$ ipython --no-banner

In [1]: import numpy as np

In [2]: np.set_printoptions(suppress=True, linewidth=100)

In [3]: rng = np.random.default_rng(29)

In [4]: m1 = np.triu(rng.random((7, 7)) < 0.4, 1).astype(int)

In [5]: m1 = m1 + m1.T

In [6]: m1
Out[6]: 
array([[0, 0, 0, 1, 1, 1, 1],
       [0, 0, 1, 0, 0, 0, 0],
       [0, 1, 0, 0, 1, 0, 0],
       [1, 0, 0, 0, 0, 0, 0],
       [1, 0, 1, 0, 0, 1, 0],
       [1, 0, 0, 0, 1, 0, 0],
       [1, 0, 0, 0, 0, 0, 0]])

In [7]: m1 - m1[0]
Out[7]: 
array([[ 0,  0,  0,  0,  0,  0,  0],
       [ 0,  0,  1, -1, -1, -1, -1],
       [ 0,  1,  0, -1,  0, -1, -1],
       [ 1,  0,  0, -1, -1, -1, -1],
       [ 1,  0,  1, -1, -1,  0, -1],
       [ 1,  0,  0, -1,  0, -1, -1],
       [ 1,  0,  0, -1, -1, -1, -1]])

In [8]: np.round(np.linalg.svd(m1, compute_uv=False), 2) + 0
Out[8]: array([2.47, 1.91, 1.53, 1.19, 0.6 , 0.39, 0.  ])

In [9]: np.linalg.matrix_rank(m1)
Out[9]: np.int64(6)

In [10]: np.zeros(7, 7)
TypeError: Cannot interpret '7' as a data type


In [11]: m1[7]
IndexError: index 7 is out of bounds for axis 0 with size 7


In [12]: lab = rng.permutation(7)

In [13]: lab
Out[13]: array([0, 1, 2, 6, 4, 5, 3])

In [14]: other = m1[lab][:, lab]

In [15]: np.trace(other)
Out[15]: np.int64(0)

In [16]: np.diag(other)
Out[16]: array([0, 0, 0, 0, 0, 0, 0])

In [17]: other
Out[17]: 
array([[0, 0, 0, 1, 1, 1, 1],
       [0, 0, 1, 0, 0, 0, 0],
       [0, 1, 0, 0, 1, 0, 0],
       [1, 0, 0, 0, 0, 0, 0],
       [1, 0, 1, 0, 0, 1, 0],
       [1, 0, 0, 0, 1, 0, 0],
       [1, 0, 0, 0, 0, 0, 0]])

In [18]: f, v = m1[2], m1[3]

In [19]: f @ f
Out[19]: np.int64(2)

In [20]: pr = (f @ v) / (f @ f) * f

In [21]: np.outer(f, v)
Out[21]: 
array([[0, 0, 0, 0, 0, 0, 0],
       [1, 0, 0, 0, 0, 0, 0],
       [0, 0, 0, 0, 0, 0, 0],
       [0, 0, 0, 0, 0, 0, 0],
       [1, 0, 0, 0, 0, 0, 0],
       [0, 0, 0, 0, 0, 0, 0],
       [0, 0, 0, 0, 0, 0, 0]])

In [22]: pr
Out[22]: array([0., 0., 0., 0., 0., 0., 0.])

In [23]: evals, evecs = np.linalg.eigh(m1)

In [24]: np.round(evecs @ np.diag(evals) @ evecs.T, 2) + 0
Out[24]: 
array([[0., 0., 0., 1., 1., 1., 1.],
       [0., 0., 1., 0., 0., 0., 0.],
       [0., 1., 0., 0., 1., 0., 0.],
       [1., 0., 0., 0., 0., 0., 0.],
       [1., 0., 1., 0., 0., 1., 0.],
       [1., 0., 0., 0., 1., 0., 0.],
       [1., 0., 0., 0., 0., 0., 0.]])

In [25]: np.round(evecs.T @ evecs, 2) + 0
Out[25]: 
array([[1., 0., 0., 0., 0., 0., 0.],
       [0., 1., 0., 0., 0., 0., 0.],
       [0., 0., 1., 0., 0., 0., 0.],
       [0., 0., 0., 1., 0., 0., 0.],
       [0., 0., 0., 0., 1., 0., 0.],
       [0., 0., 0., 0., 0., 1., 0.],
       [0., 0., 0., 0., 0., 0., 1.]])

In [26]: (evals > 1e-8).sum(), (evals < -1e-8).sum()
Out[26]: (np.int64(3), np.int64(3))

In [27]: np.unique(evals.round(6) + 0, return_counts=True)[1]
Out[27]: array([1, 1, 1, 1, 1, 1, 1])

In [28]: round(evals.sum(), 2), np.trace(m1)
Out[28]: (np.float64(-0.0), np.int64(0))

In [29]: np.round(evecs.T @ m1 @ evecs, 2) + 0
Out[29]: 
array([[-1.91,  0.  ,  0.  ,  0.  ,  0.  ,  0.  ,  0.  ],
       [ 0.  , -1.53,  0.  ,  0.  ,  0.  ,  0.  ,  0.  ],
       [ 0.  ,  0.  , -0.6 ,  0.  ,  0.  ,  0.  ,  0.  ],
       [ 0.  ,  0.  ,  0.  ,  0.  ,  0.  ,  0.  ,  0.  ],
       [ 0.  ,  0.  ,  0.  ,  0.  ,  0.39,  0.  ,  0.  ],
       [ 0.  ,  0.  ,  0.  ,  0.  ,  0.  ,  1.19,  0.  ],
       [ 0.  ,  0.  ,  0.  ,  0.  ,  0.  ,  0.  ,  2.47]])

In [30]: A = np.load("test14.npy")

In [31]: A
Out[31]: 
array([[9, 6, 9],
       [6, 4, 6],
       [9, 6, 9]])

In [32]: rank = np.linalg.matrix_rank(A)

In [33]: rank
Out[33]: np.int64(1)

In [34]: N = np.linalg.svd(A)[2][rank:].T

In [35]: [int(np.linalg.matrix_rank(A[:, :j + 1])) for j in range(3)]
Out[35]: [1, 1, 1]

In [36]: np.round(N @ N.T, 2)
Out[36]: 
array([[ 0.59, -0.27, -0.41],
       [-0.27,  0.82, -0.27],
       [-0.41, -0.27,  0.59]])

In [37]: [int(np.linalg.matrix_rank(A[:i])) for i in range(1, len(A) + 1)]
Out[37]: [1, 1, 1]

In [38]: N.shape
Out[38]: (3, 2)

In [39]: [int(np.linalg.matrix_rank(np.delete(A, i, axis=0))) for i in range(3)]
Out[39]: [1, 1, 1]

In [40]: arr = np.abs(np.array([[1, 0, 2], [0, 0, 1], [1, 2, 0]])) + np.eye(3)

In [41]: arr = arr / arr.sum(axis=1, keepdims=True)

In [42]: arr
Out[42]: 
array([[0.5 , 0.  , 0.5 ],
       [0.  , 0.5 , 0.5 ],
       [0.25, 0.5 , 0.25]])

In [43]: arr.sum(axis=1)
Out[43]: array([1., 1., 1.])

In [44]: np.round(np.linalg.matrix_power(arr, 2), 2)
Out[44]: 
array([[0.38, 0.25, 0.38],
       [0.12, 0.5 , 0.38],
       [0.19, 0.38, 0.44]])

In [45]: arr @ np.ones(3)
Out[45]: array([1., 1., 1.])

In [46]: np.round(np.linalg.matrix_power(arr, 100), 2)
Out[46]: 
array([[0.2, 0.4, 0.4],
       [0.2, 0.4, 0.4],
       [0.2, 0.4, 0.4]])

In [47]: np.round(np.sort(np.abs(np.linalg.eigvals(arr)))[::-1], 2)
Out[47]: array([1.  , 0.5 , 0.25])

In [48]: pr = np.eye(3)[1]

In [49]: for _ in range(5):
    ...:     pr = pr @ arr
    ...:     print(pr.round(2))
    ...: 
[0.  0.5 0.5]
[0.12 0.5  0.38]
[0.16 0.44 0.41]
[0.18 0.42 0.4 ]
[0.19 0.41 0.4 ]
